In [1]: import numpy as np

In [2]: import numpy.linalg as la

In [3]: np.set_printoptions(precision=2, suppress=True, linewidth=100, sign=" ")

In [4]: def rnd(a):
   ...:     return np.round(a, 2) + 0
   ...: 

In [5]: K = np.load("a.npy")

In [6]: K
Out[6]: 
array([[ -0.45,   1.13,  -1.86,   3.62],
       [  2.35,   2.78,   5.35,   8.02],
       [  6.05,   2.16,  19.78,   7.45],
       [  2.14,   0.16,   6.06,   3.78],
       [  0.88,   0.74,   3.51,   3.11],
       [ -4.2 ,  -1.71, -13.28,  -2.07],
       [  1.55,  -1.48,   2.7 ,   2.25],
       [  0.12,  -2.43,  -2.43,   0.68],
       [ -1.98,  -3.71,  -8.29,  -2.41],
       [  1.75,   5.59,   9.27,   8.04],
       [  3.58,   4.6 ,  13.39,   8.6 ],
       [ -3.87,  -5.11, -15.68,  -4.31],
       [ -2.73,  -4.79, -11.3 ,  -3.79],
       [ -2.82,  -1.68, -10.4 ,  -0.52],
       [ -0.53,  -1.03,  -4.83,   2.37],
       [  1.06,   1.99,   3.88,   4.91],
       [  1.16,  -4.55,  -1.9 ,   0.04],
       [  3.91,   5.31,  12.53,  10.75]])

In [7]: Y = np.c_[K[:, :3] @ np.array([[0, 2, -1], [-3, 0, 3], [3, 1, -2]]), np.array([-3, -2, 1, 0, 3, 3, -1, -2, 3, 2, 3, 2, -3, 3, -1, 2, 1, -3])]

In [8]: rnd(Y)
Out[8]: 
array([[ -8.97,  -2.76,   7.56,  -3.  ],
       [  7.71,  10.05,  -4.71,  -2.  ],
       [ 52.86,  31.88, -39.13,   1.  ],
       [ 17.7 ,  10.34, -13.78,   0.  ],
       [  8.31,   5.27,  -5.68,   3.  ],
       [-34.71, -21.68,  25.63,   3.  ],
       [ 12.54,   5.8 , -11.39,  -1.  ],
       [  0.  ,  -2.19,  -2.55,  -2.  ],
       [-13.74, -12.25,   7.43,   3.  ],
       [ 11.04,  12.77,  -3.52,   2.  ],
       [ 26.37,  20.55, -16.56,   3.  ],
       [-31.71, -23.42,  19.9 ,   2.  ],
       [-19.53, -16.76,  10.96,  -3.  ],
       [-26.16, -16.04,  18.58,   3.  ],
       [-11.4 ,  -5.89,   7.1 ,  -1.  ],
       [  5.67,   6.  ,  -2.85,   2.  ],
       [  7.95,   0.42, -11.01,   1.  ],
       [ 21.66,  20.35, -13.04,  -3.  ]])

In [9]: la.matrix_rank(np.c_[K, Y])
Out[9]: np.int64(5)

In [10]: rnd(la.norm(la.qr(K)[0].T @ Y, axis=0) ** 2 / ((Y ** 2).sum(axis=0) + 1e-12))
Out[10]: array([ 1.  ,  1.  ,  1.  ,  0.36])

In [11]: rnd(la.norm(Y - K @ la.lstsq(K, Y)[0], axis=0))
Out[11]: array([ 0.  ,  0.  ,  0.  ,  7.83])

In [12]: la.matrix_rank(Y)
Out[12]: np.int64(4)

In [13]: rng = np.random.default_rng(17272)

In [14]: z = rng.permutation(4)

In [15]: Y = K[:, z] * rng.choice([-1, 1], 4)

In [16]: Y
Out[16]: 
array([[ -3.62,  -1.13,   0.45,  -1.86],
       [ -8.02,  -2.78,  -2.35,   5.35],
       [ -7.45,  -2.16,  -6.05,  19.78],
       [ -3.78,  -0.16,  -2.14,   6.06],
       [ -3.11,  -0.74,  -0.88,   3.51],
       [  2.07,   1.71,   4.2 , -13.28],
       [ -2.25,   1.48,  -1.55,   2.7 ],
       [ -0.68,   2.43,  -0.12,  -2.43],
       [  2.41,   3.71,   1.98,  -8.29],
       [ -8.04,  -5.59,  -1.75,   9.27],
       [ -8.6 ,  -4.6 ,  -3.58,  13.39],
       [  4.31,   5.11,   3.87, -15.68],
       [  3.79,   4.79,   2.73, -11.3 ],
       [  0.52,   1.68,   2.82, -10.4 ],
       [ -2.37,   1.03,   0.53,  -4.83],
       [ -4.91,  -1.99,  -1.06,   3.88],
       [ -0.04,   4.55,  -1.16,  -1.9 ],
       [-10.75,  -5.31,  -3.91,  12.53]])

In [17]: Uu, _, vt = la.svd(K.T @ Y)

In [18]: rnd(Uu @ vt)
Out[18]: 
array([[ 0.,  0., -1.,  0.],
       [ 0., -1.,  0.,  0.],
       [ 0.,  0.,  0.,  1.],
       [-1.,  0.,  0.,  0.]])

In [19]: z
Out[19]: array([ 3,  1,  0,  2])

In [20]: cen = K - K.mean(axis=1)
Traceback (most recent call last):
  Cell In[20], line 1
    cen = K - K.mean(axis=1)
ValueError: operands could not be broadcast together with shapes (18,4) (18,) 


In [21]: cen = K - K.mean(axis=0)

In [22]: Uu, sig, vt = la.svd(cen, full_matrices=False)

In [23]: rnd(sig ** 2 / (sig ** 2).sum())
Out[23]: array([ 0.95,  0.04,  0.  ,  0.  ])

In [24]: rnd(np.abs(vt[-1]))
Out[24]: array([ 0.8 ,  0.45,  0.2 ,  0.35])

In [25]: rnd(vt[0] * np.sign(vt[0, np.abs(vt[0]).argmax()]))
Out[25]: array([ 0.23,  0.26,  0.86,  0.37])

In [26]: np.searchsorted(np.cumsum(sig ** 2) / (sig ** 2).sum(), 0.9) + 1
Out[26]: np.int64(1)

In [27]: np.abs(Uu[:, 0]).argmax()
Out[27]: np.int64(2)

In [28]: m1 = np.loadtxt("block1.csv", delimiter=",")

In [29]: rnd(m1)
Out[29]: 
array([[-0.77, -0.39,  0.51],
       [ 0.55,  0.01,  0.84],
       [-0.33,  0.92,  0.21]])

In [30]: # orthonormal columns

In [31]: rnd(m1.T @ m1)
Out[31]: 
array([[ 1.,  0.,  0.],
       [ 0.,  1.,  0.],
       [ 0.,  0.,  1.]])

In [32]: rnd(la.pinv(m1))
Out[32]: 
array([[-0.77,  0.55, -0.33],
       [-0.39,  0.01,  0.92],
       [ 0.51,  0.84,  0.21]])

In [33]: vec = np.array([-5, 3, 3])

In [34]: rnd(np.sort(np.abs(np.degrees(np.angle(la.eigvals(m1))))))
Out[34]: array([   0.  ,  140.95,  140.95])

In [35]: rnd(la.det(m1))
Out[35]: np.float64(1.0)

In [36]: rnd(np.abs(la.eigvals(m1)))
Out[36]: array([ 1.,  1.,  1.])

In [37]: data = np.diag(np.array([0, -1, -1, -2])) + -1 * np.eye(4, k=1) + -1 * np.eye(4, k=-1)

In [38]: data
Out[38]: 
array([[ 0., -1.,  0.,  0.],
       [-1., -1., -1.,  0.],
       [ 0., -1., -1., -1.],
       [ 0.,  0., -1., -2.]])

In [39]: vec = np.array([-1, -1, 1, 2])

In [40]: target = data @ vec

In [41]: c, lr = np.zeros(4), 1 / la.norm(data, 2) ** 2

In [42]: for i in range(8):
    ...:     c -= lr * data.T @ (data @ c - target)
    ...:     if i % 2 == 0: print(i, round(la.norm(data @ c - target), 2))
    ...: 
0 2.31
2 0.89
4 0.36
6 0.19

In [43]: rnd(la.cond(data))
Out[43]: np.float64(12.14)

In [44]: rnd(c)
Out[44]: array([-0.63, -0.88,  0.59,  2.21])

In [45]: w, V = la.eig(data)

In [46]: rnd(np.sort(la.eigvals(la.inv(data))))
Out[46]: array([-4.26, -0.57, -0.35,  1.18])

In [47]: rnd(data @ V[:, 0] - w[0] * V[:, 0])
Out[47]: array([ 0.,  0.,  0.,  0.])

In [48]: rnd(np.prod(w))
Out[48]: np.float64(-1.0)

In [49]: rnd(np.sort(la.eigvals(data @ data)))
Out[49]: array([ 0.06,  0.72,  3.12,  8.11])

In [50]: r0 = np.array([-1, 1, 2, 1])

In [51]: Y = data + np.outer(r0, np.eye(4)[2])

In [52]: rnd(la.det(Y) / la.det(data)), rnd(1 + la.solve(data, r0)[2])
Out[52]: (np.float64(-4.0), np.float64(-4.0))

In [53]: Y
Out[53]: 
array([[ 0., -1., -1.,  0.],
       [-1., -1.,  0.,  0.],
       [ 0., -1.,  1., -1.],
       [ 0.,  0.,  0., -2.]])

In [54]: arr = np.array([[0.2, 0.0, -0.4],
    ...:     [-2.1, -0.1, -1.3],
    ...:     [0.2, 0.7, -1.5],
    ...:     [0.3, -0.3, -0.7],
    ...:     [0.5, -0.1, -0.3]])

In [55]: arr[:, 1] *= 3

In [56]: rnd(arr)
Out[56]: 
array([[ 0.2,  0. , -0.4],
       [-2.1, -0.3, -1.3],
       [ 0.2,  2.1, -1.5],
       [ 0.3, -0.9, -0.7],
       [ 0.5, -0.3, -0.3]])

In [57]: vec = np.array([2, -2, 0])

In [58]: target = arr @ vec

In [59]: rnd(la.pinv(arr) @ arr)
Out[59]: 
array([[ 1.,  0.,  0.],
       [ 0.,  1.,  0.],
       [ 0.,  0.,  1.]])

In [60]: target = target + 0.02 * rng.normal(size=5)

In [61]: rnd(target)
Out[61]: array([ 0.46, -3.6 , -3.77,  2.39,  1.57])

In [62]: c, *_ = la.lstsq(arr, target)

In [63]: c.round()
Out[63]: array([ 2., -2., -0.])

In [64]: rnd(c)
Out[64]: array([ 2.  , -1.99,  0.  ])

In [65]: rnd(la.matrix_power(m1, 3))
Out[65]: 
array([[ 0.46, -0.64,  0.62],
       [ 0.69,  0.7 ,  0.21],
       [-0.56,  0.33,  0.76]])

In [66]: rnd(np.trace(m1))
Out[66]: np.float64(-0.55)

In [67]: rnd(np.sort(np.abs(la.eigvals(m1))))
Out[67]: array([ 1.,  1.,  1.])

In [68]: np.allclose(m1 @ m1.T, m1.T @ m1)
Out[68]: True

In [69]: rnd(m1 @ m1)
Out[69]: 
array([[ 0.21,  0.76, -0.61],
       [-0.69,  0.56,  0.46],
       [ 0.69,  0.33,  0.64]])

In [70]: rnd(np.abs(la.eigvals(m1)).max())
Out[70]: np.float64(1.0)

In [71]: assert m1 == m1.T
Traceback (most recent call last):
  Cell In[71], line 1
    assert m1 == m1.T
ValueError: The truth value of an array with more than one element is ambiguous. Use a.any() or a.all()


In [72]: m1.inv()
Traceback (most recent call last):
  Cell In[72], line 1
    m1.inv()
AttributeError: 'numpy.ndarray' object has no attribute 'inv'


In [73]: rnd(la.det(m1))
Out[73]: np.float64(1.0)

In [74]: np.allclose(m1, m1.T)
Out[74]: False

In [75]: C2 = arr.T @ arr

In [76]: la.matrix_rank(C2)
Out[76]: np.int64(3)

In [77]: rnd(np.diag(C2))
Out[77]: array([ 4.83,  5.4 ,  4.68])

In [78]: rnd(la.eigvalsh(C2)[::-1])
Out[78]: array([ 7.46,  5.72,  1.72])

In [79]: O, r_ = la.qr(arr)

In [80]: rnd(r_)
Out[80]: 
array([[-2.2 , -0.29, -0.91],
       [ 0.  ,  2.31, -1.  ],
       [ 0.  ,  0.  ,  1.69]])

In [81]: F = np.load("mat.npy")

In [82]: F
Out[82]: 
array([[-5,  0,  1,  0, -1,  4],
       [ 0,  4,  0,  0,  0,  0],
       [-4,  0,  3,  0,  5, -1],
       [ 0, -3,  0,  1,  0,  0],
       [-2,  0,  1,  0,  4, -4],
       [ 1,  0,  5,  0, -1, -3]])

In [83]: # 2 groups of indices that never mix

In [84]: F.reshape(-1, 2)
Out[84]: 
array([[-5,  0],
       [ 1,  0],
       [-1,  4],
       [ 0,  4],
       [ 0,  0],
       [ 0,  0],
       [-4,  0],
       [ 3,  0],
       [ 5, -1],
       [ 0, -3],
       [ 0,  1],
       [ 0,  0],
       [-2,  0],
       [ 1,  0],
       [ 4, -4],
       [ 1,  0],
       [ 5,  0],
       [-1, -3]])

In [85]: F.reshape(2, -1)
Out[85]: 
array([[-5,  0,  1,  0, -1,  4,  0,  4,  0,  0,  0,  0, -4,  0,  3,  0,  5, -1],
       [ 0, -3,  0,  1,  0,  0, -2,  0,  1,  0,  4, -4,  1,  0,  5,  0, -1, -3]])

In [86]: F.reshape(6, 7)
Traceback (most recent call last):
  Cell In[86], line 1
    F.reshape(6, 7)
ValueError: cannot reshape array of size 36 into shape (6,7)


In [87]: T = F.reshape(6, 2, -1)

In [88]: np.einsum("ihd,jhd->hij", T, T).shape
Out[88]: (2, 6, 6)

In [89]: r0, v = F[4], F[2]

In [90]: r0 @ r0
Out[90]: np.int64(37)

In [91]: r0 @ v
Out[91]: np.int64(35)

In [92]: pr = (r0 @ v) / (r0 @ r0) * r0

In [93]: (v - pr) @ r0
Out[93]: np.float64(0.0)

In [94]: rnd(v - pr)
Out[94]: array([-2.11,  0.  ,  2.05,  0.  ,  1.22,  2.78])

In [95]: la.matrix_rank(np.outer(r0, v))
Out[95]: np.int64(1)

In [96]: O, r_ = la.qr(F)

In [97]: np.trace(O @ O.T)
Out[97]: np.float64(6.0)

In [98]: O.shape, r_.shape
Out[98]: ((6, 6), (6, 6))

In [99]: np.allclose(r_.T @ r_, F.T @ F)
Out[99]: True

In [100]: rnd(O)
Out[100]: 
array([[-0.74,  0.  ,  0.09,  0.  ,  0.65,  0.17],
       [ 0.  , -0.8 ,  0.  ,  0.6 ,  0.  ,  0.  ],
       [-0.59,  0.  , -0.32,  0.  , -0.48, -0.57],
       [ 0.  ,  0.6 ,  0.  ,  0.8 ,  0.  ,  0.  ],
       [-0.29,  0.  , -0.07,  0.  , -0.53,  0.79],
       [ 0.15,  0.  , -0.94,  0.  ,  0.26,  0.15]])

In [101]: rnd(np.abs(np.diag(r_)))
Out[101]: array([ 6.78,  5.  ,  5.63,  0.8 ,  5.43,  2.37])

In [102]: Y = F[0, 0] * F[1:] - np.outer(F[1:, 0], F[0])

In [103]: Y
Out[103]: 
array([[  0, -20,   0,   0,   0,   0],
       [  0,   0, -11,   0, -29,  21],
       [  0,  15,   0,  -5,   0,   0],
       [  0,   0,  -3,   0, -22,  28],
       [  0,   0, -26,   0,   6,  11]])

In [104]: la.matrix_rank(Y), la.matrix_rank(F)
Out[104]: (np.int64(5), np.int64(6))

In [105]: np.flatnonzero(~Y.round(6).any(axis=1))
Out[105]: array([], dtype=int64)

In [106]: E = np.load("out14.npy")

In [107]: rnd(E)
Out[107]: 
array([[ -6.82, -10.34,   6.37,   8.8 ,  -6.45,   1.25,  -3.17],
       [  6.58,   3.46,  -2.52,  12.49,  -2.07, -13.16,  -0.5 ],
       [ 11.48,  -9.42,  -0.37,  -4.68,  -2.52,   0.96,  -4.05]])

In [108]: Y = np.array([[3, 3], [1, 3], [2, 0], [0, 2], [1, 3], [2, 0], [0, 0]])

In [109]: la.matrix_rank(E @ Y)
Out[109]: np.int64(2)

In [110]: rnd(np.einsum("ik,kj->ji", E, Y))
Out[110]: 
array([[-22.  , -10.22,  23.69],
       [-53.23,  48.92, -10.73]])

In [111]: rnd(np.einsum("ij,ij->i", E, E))
Out[111]: array([ 324.55,  395.49,  266.4 ])

In [112]: rnd(Y.T @ E.T)
Out[112]: 
array([[-22.  , -10.22,  23.69],
       [-53.23,  48.92, -10.73]])

In [113]: rnd(E @ Y)
Out[113]: 
array([[-22.  , -53.23],
       [-10.22,  48.92],
       [ 23.69, -10.73]])

In [114]: X = np.load("arr.npy")

In [115]: rnd(X)
Out[115]: 
array([[-0.55, -0.51,  0.06,  0.42],
       [-0.11, -0.42, -0.76, -0.16],
       [-0.29,  0.55, -0.57,  0.02],
       [-0.51, -0.19,  0.23, -0.32],
       [-0.33,  0.15,  0.14, -0.73],
       [ 0.48, -0.45, -0.11, -0.4 ]])

In [116]: # keeps lengths

In [117]: Y = np.c_[X[:, :1] @ np.array([[1]]), np.array([-5, 3, -1, -2, -3, -5])]

In [118]: rnd(Y)
Out[118]: 
array([[-0.55, -5.  ],
       [-0.11,  3.  ],
       [-0.29, -1.  ],
       [-0.51, -2.  ],
       [-0.33, -3.  ],
       [ 0.48, -5.  ]])

In [119]: rnd(la.norm(la.qr(X)[0].T @ Y, axis=0) ** 2 / ((Y ** 2).sum(axis=0) + 1e-12))
Out[119]: array([ 1.  ,  0.33])

In [120]: rnd(la.lstsq(X, Y[:, 0])[0])
Out[120]: array([ 1.,  0.,  0.,  0.])
